>>> import numpy as np
>>> from numpy import linalg as LA
>>> np.set_printoptions(suppress=True, linewidth=200)
>>> rd = lambda a: np.round(a, 2) + 0
>>> rng = np.random.default_rng(2527)
>>> F = np.array([[2, 5, 7, -3, -2],
...     [-8, -1, -1, 8, -6],
...     [7, 2, 4, -2, -3],
...     [-2, -5, -4, -8, -3],
...     [0, -9, -1, 7, -1],
...     [6, -3, -7, -9, -2],
...     [-9, 0, -5, -8, 0],
...     [9, 7, 1, 5, 7],
...     [-4, -2, -6, 5, 7],
...     [3, -1, -8, -5, 1],
...     [-4, 5, -1, -7, -5],
...     [4, -4, 3, -8, 3]]) * (rng.random((12, 5)) < 0.3)
>>> F
array([[ 0,  0,  7,  0,  0],
       [-8,  0,  0,  0, -6],
       [ 7,  0,  0,  0, -3],
       [ 0, -5,  0,  0,  0],
       [ 0, -9, -1,  0,  0],
       [ 0, -3, -7, -9,  0],
       [ 0,  0,  0,  0,  0],
       [ 0,  7,  0,  0,  7],
       [ 0,  0,  0,  0,  0],
       [ 0, -1,  0,  0,  0],
       [ 0,  0, -1, -7,  0],
       [ 0,  0,  3,  0,  0]])
>>> # rows 6 and 8 are equal
>>> q, R = LA.qr(F)
>>> np.allclose(R.T @ R, F.T @ F)
True
>>> np.trace(q @ q.T)
np.float64(5.0)
>>> rd(q.T @ q)
array([[1., 0., 0., 0., 0.],
       [0., 1., 0., 0., 0.],
       [0., 0., 1., 0., 0.],
       [0., 0., 0., 1., 0.],
       [0., 0., 0., 0., 1.]])
>>> q.shape, R.shape
((12, 5), (5, 5))
>>> rd(np.abs(np.diag(R)))
array([10.63, 12.85, 10.18,  9.2 ,  8.49])
>>> rd(R)
array([[-10.63,   0.  ,   0.  ,   0.  ,  -2.54],
       [  0.  , -12.85,  -2.34,  -2.1 ,  -3.81],
       [  0.  ,   0.  ,  10.18,   6.4 ,  -0.88],
       [  0.  ,   0.  ,   0.  ,   9.2 ,  -0.26],
       [  0.  ,   0.  ,   0.  ,   0.  ,   8.49]])
>>> rd(q @ R)
array([[ 0.,  0.,  7.,  0.,  0.],
       [-8.,  0.,  0.,  0., -6.],
       [ 7.,  0.,  0.,  0., -3.],
       [ 0., -5.,  0.,  0.,  0.],
       [ 0., -9., -1.,  0.,  0.],
       [ 0., -3., -7., -9.,  0.],
       [ 0.,  0.,  0.,  0.,  0.],
       [ 0.,  7.,  0.,  0.,  7.],
       [ 0.,  0.,  0.,  0.,  0.],
       [ 0., -1.,  0.,  0.,  0.],
       [ 0.,  0., -1., -7.,  0.],
       [ 0.,  0.,  3.,  0.,  0.]])
>>> other = np.c_[F[:, :3] @ np.array([[0, 0, 0], [2, -2, 1], [0, 0, 2]]), np.array([1, 3, 3, 5, -5, 3, -5, -5, 1, 2, -5, -4])]
>>> other
array([[  0,   0,  14,   1],
       [  0,   0,   0,   3],
       [  0,   0,   0,   3],
       [-10,  10,  -5,   5],
       [-18,  18, -11,  -5],
       [ -6,   6, -17,   3],
       [  0,   0,   0,  -5],
       [ 14, -14,   7,  -5],
       [  0,   0,   0,   1],
       [ -2,   2,  -1,   2],
       [  0,   0,  -2,  -5],
       [  0,   0,   6,  -4]])
>>> LA.matrix_rank(np.c_[F, other])
np.int64(6)
>>> rd(LA.norm(LA.qr(F)[0].T @ other, axis=0) ** 2 / ((other ** 2).sum(axis=0) + 1e-12))
array([1.  , 1.  , 1.  , 0.29])
>>> vec = np.array([7, -6, 1, 8, -7])
>>> h1 = np.maximum(F @ vec, 0)
>>> np.maximum(F @ vec, 0) - np.maximum(-F @ vec, 0)
array([  7, -14,  70,  30,  53, -61,   0, -91,   0,   6, -57,   3])
>>> np.maximum(F @ (3 * vec), 0)
array([ 21,   0, 210,  90, 159,   0,   0,   0,   0,  18,   0,   9])
>>> cen = (F - F.mean(axis=0)) / F.std(axis=0)
>>> np.argwhere(np.abs(cen) > 2)
array([[0, 2],
       [1, 0],
       [1, 4],
       [2, 0],
       [4, 1],
       [5, 2],
       [5, 3],
       [7, 1],
       [7, 4]])
>>> c = LA.lstsq(np.delete(cen, 1, axis=1), cen[:, 1])[0]
>>> np.abs(c).argmax()
np.int64(3)
>>> cen = F - F.mean(axis=0)
>>> left, sig, Vt = LA.svd(cen, full_matrices=False)
>>> np.abs(left[:, 0]).argmax()
np.int64(5)
>>> rd(sig)
array([14.43, 12.64, 10.9 ,  7.54,  5.95])
>>> rd(sig ** 2 / (sig ** 2).sum())
array([0.36, 0.28, 0.21, 0.1 , 0.06])
>>> np.searchsorted(np.cumsum(sig ** 2) / (sig ** 2).sum(), 0.9) + 1
np.int64(4)
>>> (np.sign(left[:, 0]) == np.sign(left[0, 0])).astype(int)
array([1, 0, 1, 0, 0, 0, 1, 1, 1, 1, 0, 1])
